$ python3 -q
>>> import numpy as np
>>> import numpy.linalg as la
>>> np.set_printoptions(suppress=True, linewidth=140)
>>> M = np.load("arr.npy")
>>> M
array([[0., 5., 0., 0.],
       [5., 2., 5., 0.],
       [0., 5., 3., 5.],
       [0., 0., 5., 2.]])
>>> (M - M.T) / 2
array([[0., 0., 0., 0.],
       [0., 0., 0., 0.],
       [0., 0., 0., 0.],
       [0., 0., 0., 0.]])
>>> round(np.abs(la.eigvals(M)).max(), 3)
np.float64(10.286)
>>> np.round(np.sort(np.abs(la.eigvals(M))), 3)
array([ 1.655,  4.529,  6.16 , 10.286])
>>> np.allclose(M, M.T)
True
>>> np.round(la.matrix_power(M, 3), 3)
array([[ 50., 270., 125., 125.],
       [270., 283., 470., 175.],
       [125., 470., 427., 345.],
       [125., 175., 345., 183.]])
>>> M @ M
array([[25., 10., 25.,  0.],
       [10., 54., 25., 25.],
       [25., 25., 59., 25.],
       [ 0., 25., 25., 29.]])
>>> M - M[0]
array([[ 0.,  0.,  0.,  0.],
       [ 5., -3.,  5.,  0.],
       [ 0.,  0.,  3.,  5.],
       [ 0., -5.,  5.,  2.]])
>>> M.sum(axis=0)
array([ 5., 12., 13.,  7.])
>>> np.abs(M).max()
np.float64(5.0)
>>> np.diff(M, axis=0)
array([[ 5., -3.,  5.,  0.],
       [-5.,  3., -2.,  5.],
       [ 0., -5.,  2., -3.]])
>>> np.round(la.svd(M, compute_uv=False), 3)
array([10.286,  6.16 ,  4.529,  1.655])
>>> rng = np.random.default_rng(902654)
>>> idx = rng.permutation(4)
>>> idx
array([0, 1, 3, 2])
>>> Y = M[idx][:, idx]
>>> np.trace(Y)
np.float64(7.0)
>>> np.round(la.det(M.T), 3)
np.float64(475.0)
>>> round(float(la.eigvals(M).sum().real), 3)
7.0
>>> np.einsum("ii->", M)
np.float64(7.0)
>>> round(la.det(2 * M), 3), np.round(la.det(M), 3)
(np.float64(7600.0), np.float64(475.0))
>>> np.round(np.poly(M), 3)
array([  1.,  -7., -59., 213., 475.])
>>> W = np.array([[2, 1, 3], [1, 0, 0], [1, 1, 1], [2, 1, 1]])
>>> c = np.array([-8, 9, 2])
>>> act = np.maximum(M @ W + c, 0)
>>> la.matrix_rank(act)
np.int64(3)
>>> (act > 0).astype(int)
array([[0, 1, 1],
       [1, 1, 1],
       [1, 1, 1],
       [1, 1, 1]])
>>> cent = np.array([[0, -3, -3], [1, 0, 2], [2, -1, 1]])
>>> act @ cent
array([[ 13.,  -2.,  20.],
       [ 63., -49.,  33.],
       [ 37., -40.,  14.],
       [ 34., -12.,  38.]])
>>> (act @ cent).round(6).argmax(axis=1)
array([2, 0, 0, 2])
>>> A = np.array([[4, 0, 0], [0, 0, 0], [0, 0, 2]])
>>> Y = np.array([[2, 3], [-4, 5]])
>>> cent = np.kron(Y, A)
>>> cent
array([[  8,   0,   0,  12,   0,   0],
       [  0,   0,   0,   0,   0,   0],
       [  0,   0,   4,   0,   0,   6],
       [-16,   0,   0,  20,   0,   0],
       [  0,   0,   0,   0,   0,   0],
       [  0,   0,  -8,   0,   0,  10]])
>>> cent.shape
(6, 6)
>>> la.matrix_rank(cent, rtol=0.1)
np.int64(4)
>>> np.argsort(-la.norm(cent, axis=0).round(6), kind="stable")[:3]
array([3, 0, 5])
>>> round(la.norm(cent, 2) / la.norm(cent), 3)
np.float64(0.795)
>>> Uu, sigma, Vh = la.svd(A)
>>> sigma
array([4., 2., 0.])
>>> Y = Uu[:, :2] @ np.diag(sigma[:2]) @ Vh[:2]
>>> la.matrix_rank(A, rtol=0.05)
np.int64(2)
>>> np.round(la.norm(A - Y) / la.norm(A), 3)
np.float64(0.0)
>>> la.matrix_rank(Y)
np.int64(2)
>>> np.abs(A - Y).max()
np.float64(0.0)
>>> W0 = np.load("sample12.npy")
>>> W0
array([[ 1.336,  1.857,  1.941],
       [-0.061, -1.94 ,  2.288],
       [ 1.483, -1.142, -2.344],
       [-0.998,  2.829,  0.026],
       [ 0.534, -0.354, -2.931],
       [-1.776, -0.299, -2.399],
       [-2.741, -0.322, -1.176],
       [-0.598, -0.136, -2.937],
       [-2.742, -1.141,  0.421],
       [-2.173, -1.036, -1.79 ],
       [ 1.188,  2.74 ,  0.282],
       [ 0.233, -0.99 , -2.822],
       [ 2.25 , -0.753,  1.835],
       [ 1.141,  0.272, -2.761],
       [-1.944,  1.992,  1.12 ],
       [ 0.63 , -1.316, -2.621],
       [ 0.933, -2.392, -1.552],
       [ 0.756,  2.616,  1.259],
       [-1.05 , -2.661,  0.905],
       [ 0.392, -2.924,  0.543],
       [-2.059,  0.807, -2.028],
       [ 2.35 ,  1.546,  1.043],
       [ 1.8  , -1.657,  1.737],
       [-0.391, -1.317,  2.667]])
>>> cen = W0 - W0.mean(axis=0)
>>> vecs = la.svd(cen)[2][:1]
>>> Y = cen - cen @ vecs.T @ vecs
>>> np.round(np.cov(cen @ vecs.T, rowvar=False), 3)
np.float64(4.064)
>>> np.round((cen @ vecs.T).std(axis=0), 3)
array([1.973])
>>> round(float(la.norm(Y) / la.norm(cen)), 3)
0.746
>>> np.round(Y.std(axis=0), 3)
array([1.383, 1.587, 0.68 ])
>>> cent = W0[[4, 11]].astype(float)
>>> for _ in range(7):
...     idx = la.norm(W0[:, None] - cent, axis=-1).argmin(axis=1)
...     cent = np.array([W0[idx == j].mean(axis=0) for j in range(2)])
... 
>>> idx
array([0, 1, 1, 0, 1, 1, 1, 1, 1, 1, 0, 1, 0, 1, 0, 1, 1, 0, 1, 1, 1, 0, 1, 1])
>>> np.round(cent[1] - cent[0], 3)
array([-1.085, -2.923, -2.061])
>>> np.bincount(idx)
array([ 7, 17])
>>> x = np.array([4, 0, 4])
>>> y = W0 @ x
>>> np.round(la.lstsq(W0, y)[0], 3) + 0
array([4., 0., 4.])
>>> np.round(la.pinv(W0) @ W0, 3) + 0
array([[1., 0., 0.],
       [0., 1., 0.],
       [0., 0., 1.]])
>>> np.round(la.solve(W0.T @ W0, W0.T @ y), 3) + 0
array([4., 0., 4.])
>>> y = y + 0.02 * rng.normal(size=24)
>>> y.round(3)
array([ 13.09 ,   8.922,  -3.435,  -3.878,  -9.626, -16.717, -15.639, -14.144,  -9.302, -15.867,   5.878, -10.343,  16.321,  -6.455,
        -3.316,  -7.979,  -2.485,   8.045,  -0.54 ,   3.74 , -16.344,  13.592,  14.133,   9.108])
>>> c, *_ = la.lstsq(W0, y)
>>> c.round()
array([ 4., -0.,  4.])
>>> c.round(3)
array([ 3.999, -0.001,  4.001])
>>> np.round(W0.T @ (y - W0 @ c), 3) + 0
array([0., 0., 0.])
>>> round(la.norm(y - W0 @ c), 3)
np.float64(0.09)
>>> C2 = W0.T @ W0
>>> la.matrix_rank(C2)
np.int64(3)
>>> np.allclose(C2, C2.T)
True
>>> np.round(np.trace(C2), 3), round(float((W0 ** 2).sum()), 3)
(np.float64(216.001), 216.001)
>>> np.round(np.diag(C2), 3)
array([56.394, 69.777, 89.83 ])
>>> (W0 @ W0.T).shape
(24, 24)
>>> d = la.norm(W0[:, None] - W0[None], axis=-1)
>>> d.mean(axis=1).argmax()
np.int64(0)
>>> np.unravel_index(d.round(6).argmax(), d.shape)
(np.int64(12), np.int64(20))
>>> d[10].round(6).argsort(kind="stable")[:4]
array([10, 17, 21,  0])
>>> (d + 1e9 * np.eye(24)).round(6).argmin(axis=1)
array([17, 23, 15, 14, 11,  9,  9,  4,  6,  5, 17, 15, 22,  4,  3, 11, 15, 10, 19, 18,  5,  0, 12,  1])
>>> d[:5, :5].round(3)
array([[0.   , 4.061, 5.232, 3.172, 5.41 ],
       [4.061, 0.   , 4.947, 5.361, 5.487],
       [5.232, 4.947, 0.   , 5.248, 1.366],
       [3.172, 5.361, 5.248, 0.   , 4.607],
       [5.41 , 5.487, 1.366, 4.607, 0.   ]])
>>> np.round(la.norm(W0, axis=1), 3)
array([3.   , 3.   , 3.   , 3.   , 3.   , 3.   , 3.   , 3.   , 3.   , 3.   , 3.   , 3.   , 2.999, 3.   , 3.   , 3.   , 3.   , 3.   , 3.   ,
       3.   , 3.001, 3.   , 3.   , 3.   ])
